% python3 -q
>>> import numpy as np
>>> from numpy import linalg as LA
>>> np.set_printoptions(precision=2, suppress=True, linewidth=160, legacy="1.25")
>>> Q, _ = LA.qr(np.array([[0.7, -0.7, 1.0, 0.6, -1.3, 0.5],
...     [-0.5, -0.9, 1.0, -1.5, 1.3, 0.2],
...     [1.2, 0.7, 0.0, -0.4, -1.6, -0.3],
...     [0.0, 0.8, 0.7, -0.2, 0.0, 0.1],
...     [-1.2, 0.1, 0.0, -2.4, 0.2, -1.6],
...     [-1.7, -1.3, -0.5, -0.4, 0.8, 1.2],
...     [-1.7, -1.0, -1.1, 1.9, -0.2, 1.9]]))
>>> J = Q @ Q.T
>>> print(J)
[[ 0.96  0.1   0.05 -0.03  0.01 -0.12  0.09]
 [ 0.1   0.72 -0.13  0.09 -0.04  0.32 -0.26]
 [ 0.05 -0.13  0.94  0.04 -0.02  0.14 -0.11]
 [-0.03  0.09  0.04  0.97  0.01 -0.1   0.08]
 [ 0.01 -0.04 -0.02  0.01  0.99  0.04 -0.04]
 [-0.12  0.32  0.14 -0.1   0.04  0.64  0.29]
 [ 0.09 -0.26 -0.11  0.08 -0.04  0.29  0.77]]
>>> # equal to its transpose
>>> left, sig, Vh = LA.svd(J)
>>> np.argmax(sig[:-1] / (sig[1:] + 1e-6)) + 1
6
>>> B = left[:, :6] @ np.diag(sig[:6]) @ Vh[:6]
>>> print(LA.matrix_rank(J, rtol=0.05))
6
>>> print(round(LA.norm(J - B, 2), 2), round(float(sig[6]), 2))
0.0 0.0
>>> round(float(LA.norm(J - B) / LA.norm(J)), 2)
0.0
>>> round(np.abs(J - B).max(), 2)
0.0
>>> u, v = J[6], J[0]
>>> print(round(float(u @ u), 2))
0.77
>>> pr = (u @ v) / (u @ u) * u
>>> print(np.round(LA.norm(u + v) ** 2 + LA.norm(u - v) ** 2, 2))
3.46
>>> round(float((v - pr) @ u), 2)
0.0
>>> np.round(np.outer(u, v), 2) + 0
array([[ 0.09,  0.01,  0.  ,  0.  ,  0.  , -0.01,  0.01],
       [-0.25, -0.03, -0.01,  0.01,  0.  ,  0.03, -0.02],
       [-0.11, -0.01, -0.01,  0.  ,  0.  ,  0.01, -0.01],
       [ 0.07,  0.01,  0.  ,  0.  ,  0.  , -0.01,  0.01],
       [-0.03,  0.  ,  0.  ,  0.  ,  0.  ,  0.  ,  0.  ],
       [ 0.28,  0.03,  0.01, -0.01,  0.  , -0.03,  0.03],
       [ 0.74,  0.08,  0.04, -0.02,  0.01, -0.09,  0.07]])
>>> pr.round(2) + 0
array([ 0.01, -0.03, -0.01,  0.01,  0.  ,  0.03,  0.09])
>>> np.round(v - pr, 2) + 0
array([ 0.95,  0.13,  0.06, -0.04,  0.02, -0.15,  0.  ])
>>> ev, evecs = LA.eigh(J)
>>> x = np.array([-2, -1, -2, -2, 0, 1, 1])
>>> np.round(np.abs(J).sum(axis=1).max(), 2), np.round(np.abs(ev).max(), 2)
(1.65, 1.0)
>>> print(evecs * np.maximum(ev, 0) @ evecs.T)
[[ 0.96  0.1   0.05 -0.03  0.01 -0.12  0.09]
 [ 0.1   0.72 -0.13  0.09 -0.04  0.32 -0.26]
 [ 0.05 -0.13  0.94  0.04 -0.02  0.14 -0.11]
 [-0.03  0.09  0.04  0.97  0.01 -0.1   0.08]
 [ 0.01 -0.04 -0.02  0.01  0.99  0.04 -0.04]
 [-0.12  0.32  0.14 -0.1   0.04  0.64  0.29]
 [ 0.09 -0.26 -0.11  0.08 -0.04  0.29  0.77]]
>>> evecs * np.abs(ev) @ evecs.T
array([[ 0.96,  0.1 ,  0.05, -0.03,  0.01, -0.12,  0.09],
       [ 0.1 ,  0.72, -0.13,  0.09, -0.04,  0.32, -0.26],
       [ 0.05, -0.13,  0.94,  0.04, -0.02,  0.14, -0.11],
       [-0.03,  0.09,  0.04,  0.97,  0.01, -0.1 ,  0.08],
       [ 0.01, -0.04, -0.02,  0.01,  0.99,  0.04, -0.04],
       [-0.12,  0.32,  0.14, -0.1 ,  0.04,  0.64,  0.29],
       [ 0.09, -0.26, -0.11,  0.08, -0.04,  0.29,  0.77]])
